>>> import numpy as np
>>> import numpy.linalg as la
>>> np.set_printoptions(suppress=True, linewidth=100)
>>> rng = np.random.default_rng(7386)
>>> t = np.sort(rng.uniform(-2, 2, 16))
>>> m1 = np.c_[t, t ** 2, t ** 3] @ np.array([[-3, 2, 0], [3, 3, 0], [0, 0, -1]])
>>> m1.round(2)
array([[17.87,  7.91,  7.89],
       [14.86,  5.95,  5.65],
       [11.02,  3.62,  3.25],
       [ 8.63,  2.29,  2.04],
       [ 8.58,  2.26,  2.02],
       [ 3.92,  0.18,  0.42],
       [ 2.1 , -0.27,  0.11],
       [ 1.94, -0.29,  0.09],
       [ 1.72, -0.32,  0.07],
       [ 1.  , -0.32,  0.02],
       [-0.56,  0.68, -0.02],
       [-0.75,  1.74, -0.12],
       [-0.51,  3.41, -0.48],
       [-0.24,  4.33, -0.76],
       [ 0.23,  5.58, -1.23],
       [ 1.29,  7.91, -2.32]])
>>> x0 = np.array([1, 2, 3])
>>> a = np.maximum(m1 @ x0, 0)
>>> np.round(m1 * (a > 1e-9)[:, None], 2)
array([[17.87,  7.91,  7.89],
       [14.86,  5.95,  5.65],
       [11.02,  3.62,  3.25],
       [ 8.63,  2.29,  2.04],
       [ 8.58,  2.26,  2.02],
       [ 3.92,  0.18,  0.42],
       [ 2.1 , -0.27,  0.11],
       [ 1.94, -0.29,  0.09],
       [ 1.72, -0.32,  0.07],
       [ 1.  , -0.32,  0.02],
       [-0.56,  0.68, -0.02],
       [-0.75,  1.74, -0.12],
       [-0.51,  3.41, -0.48],
       [-0.24,  4.33, -0.76],
       [ 0.23,  5.58, -1.23],
       [ 1.29,  7.91, -2.32]])
>>> print(np.round(m1.T @ a, 2))
[2354.26 1073.32  831.17]
>>> print(np.flatnonzero(a > 1e-9))
[ 0  1  2  3  4  5  6  7  8  9 10 11 12 13 14 15]
>>> np.round(np.tanh(m1 @ x0), 2)
array([1.  , 1.  , 1.  , 1.  , 1.  , 1.  , 0.95, 0.92, 0.86, 0.4 , 0.63, 0.98, 1.  , 1.  , 1.  ,
       1.  ])
